% ipython --no-banner

In [1]: import numpy as np

In [2]: from numpy import linalg as LA

In [3]: np.set_printoptions(precision=1, suppress=True, linewidth=100, sign=" ")

In [4]: def rnd(a):
   ...:     return np.round(a, 1) + 0
   ...: 

In [5]: E = np.load("x.npy")

In [6]: E
Out[6]: 
array([[ 0,  0,  0,  0,  0,  1,  0,  0],
       [ 0,  0,  0,  0,  1,  0,  0,  0],
       [ 0,  0,  0,  0,  0,  0,  0,  0],
       [ 0,  0,  0,  0,  0,  1,  1,  0],
       [ 0,  1,  0,  0,  0,  0,  1,  0],
       [ 1,  0,  0,  1,  0,  0,  1,  0],
       [ 0,  0,  0,  1,  1,  1,  0,  0],
       [ 0,  0,  0,  0,  0,  0,  0,  0]])

In [7]: left, s, Vt = LA.svd(E)

In [8]: vecs = Vt[:(s > 1e-8).sum()]

In [9]: rng = np.random.default_rng(165329)

In [10]: vec = E[5] + -2 * E[2] + rng.integers(2) * np.eye(8)[6]

In [11]: vec
Out[11]: array([ 1.,  0.,  0.,  1.,  0.,  0.,  1.,  0.])

In [12]: rnd(np.diag(vecs.T @ vecs))
Out[12]: array([ 1.,  1.,  0.,  1.,  1.,  1.,  1.,  0.])

In [13]: LA.lstsq(E[:-1].T, E[-1])[2]
Out[13]: np.int32(6)

In [14]: LA.inv(E)
LinAlgError: Singular matrix


In [15]: arr = np.load("mat.npy")

In [16]: arr
Out[16]: 
array([[ 1,  0,  0,  0,  0,  0,  0],
       [-3,  1,  0,  0,  0,  0,  0],
       [-1, -1,  1,  0,  0,  0,  0],
       [ 0,  2,  0,  1,  0,  0,  0],
       [-2,  3, -1, -2,  1,  0,  0],
       [ 1,  0, -3,  0,  2,  1,  0],
       [-1,  3,  0,  0, -3,  0,  1]])

In [17]: # triangular

In [18]: r0 = np.array([5, 4, 3])

In [19]: np.cross(arr[6, :3], arr[4, :3])
Out[19]: array([-3, -1,  3])

In [20]: np.polyval(r0, arr[6])
Out[20]: array([  4,  60,   3,   3,  36,   3,  12])

In [21]: np.correlate(arr[6], arr[4], "full")
Out[21]: array([  0,   0,  -1,   5,  -5,  -6,   8,   0,   4, -11,   5,   3,  -2])

In [22]: np.argsort(-LA.norm(arr, axis=0).round(6), kind="stable")[:3]
Out[22]: array([ 1,  0,  4])

In [23]: vec = np.array([3, -2, 3, -2, 2, 2, 2])

In [24]: arr @ np.ones(7)
Out[24]: array([ 1., -2., -1.,  3., -1.,  1.,  0.])

In [25]: (arr @ vec).argmax()
Out[25]: np.int64(0)

In [26]: LA.norm(arr @ vec) <= LA.norm(arr, 2) * LA.norm(vec) + 1e-9
Out[26]: np.True_

In [27]: left, s, Vt = LA.svd(arr)

In [28]: np.argmax(s[:-1] / (s[1:] + 1e-6)) + 1
Out[28]: np.int64(6)

In [29]: out = left[:, :6] @ np.diag(s[:6]) @ Vt[:6]

In [30]: rnd(LA.norm(arr - out) / LA.norm(arr))
Out[30]: np.float64(0.0)

In [31]: rnd(np.abs(arr - out).max())
Out[31]: np.float64(0.0)

In [32]: LA.matrix_rank(out)
Out[32]: np.int64(6)

In [33]: LA.matrix_rank(arr, rtol=0.05)
Out[33]: np.int64(6)

In [34]: rnd(out)
Out[34]: 
array([[ 1.,  0.,  0.,  0.,  0.,  0.,  0.],
       [-3.,  1.,  0.,  0.,  0.,  0.,  0.],
       [-1., -1.,  1.,  0.,  0.,  0.,  0.],
       [ 0.,  2.,  0.,  1.,  0.,  0.,  0.],
       [-2.,  3., -1., -2.,  1.,  0.,  0.],
       [ 1.,  0., -3.,  0.,  2.,  1.,  0.],
       [-1.,  3.,  0.,  0., -3.,  0.,  1.]])

In [35]: C = np.array([[-4, -1, 0, 4, -3, 0, -4, 3, 0], [-4, 1, 2, 0, -2, -3, 1, -5, -2]])

In [36]: data = rng.normal(size=(17, 2)) @ C + np.array([4, 3, -2, -2, 1, 4, 0, 0, -2])

In [37]: rnd(data)
Out[37]: 
array([[ 10.3,   2.1,  -4.5,  -3.4,   4.5,   7.7,   0.1,   5.1,   0.5],
       [  6.4,   4.6,  -1. ,  -6.5,   3.3,   2.4,   5. ,  -6. ,  -3. ],
       [  3.3,   5.1,   0.2,  -5.8,   1.6,   0.6,   4.9,  -8.4,  -4.2],
       [  0.1,   3.4,  -0.6,  -0.9,  -1.2,   1.9,  -0.3,  -2.7,  -3.4],
       [  5.8,   2.3,  -3.1,  -1.6,   1.8,   5.7,  -0.9,   3.1,  -0.9],
       [ -3.3,   3.2,   0. ,   1.3,  -3.5,   1. ,  -2.3,  -2.6,  -4. ],
       [  1.8,   2.1,  -2.4,   0.9,  -0.8,   4.5,  -3. ,   3. ,  -1.6],
       [  6. ,   2.7,  -2.8,  -2.5,   2.1,   5.1,   0.1,   1.5,  -1.2],
       [  3.1,   3.1,  -1.7,  -1.7,   0.5,   3.6,  -0.2,  -0.5,  -2.3],
       [  0.1,   3.4,  -0.7,  -0.8,  -1.3,   2. ,  -0.6,  -2.4,  -3.3],
       [ 13.8,   4.8,  -2.7, -10.5,   8. ,   5. ,   8.2,  -4.8,  -1.3],
       [ 12.9,   2.3,  -4.9,  -5.1,   6.2,   8.4,   1.6,   5.1,   0.9],
       [  2. ,   4. ,  -0.4,  -3.1,   0.3,   1.7,   1.9,  -4.7,  -3.6],
       [ 17.1,   3.8,  -4.5, -10.1,   9.6,   7.7,   6.8,   0.2,   0.5],
       [  6. ,   0.4,  -5.1,   2.2,   1. ,   8.7,  -5.8,  11. ,   1.1],
       [  8.5,   1.9,  -4.2,  -2. ,   3.2,   7.4,  -1.1,   5.6,   0.2],
       [ -3.2,   4.5,   1.4,  -1.5,  -2.7,  -1. ,   1.2,  -8. ,  -5.4]])

In [38]: vec = np.array([1, 1, 4, -3, 1, 1, 2, 4, -3])

In [39]: a = np.maximum(data @ vec, 0)

In [40]: rnd(data.T @ a)
Out[40]: array([ 3720.2,  1190.4, -1229.9, -2005.5,  1802.6,  2217.5,  1018. ,   266.6,  -260.4])

In [41]: rnd(a)
Out[41]: 
array([ 36.2,  27.8,  17.5,   3.3,  21.1,   0. ,   6.7,  22.4,  13. ,   3. ,  54. ,  45.9,  11.1,
        63.3,  17.9,  29.4,   0. ])
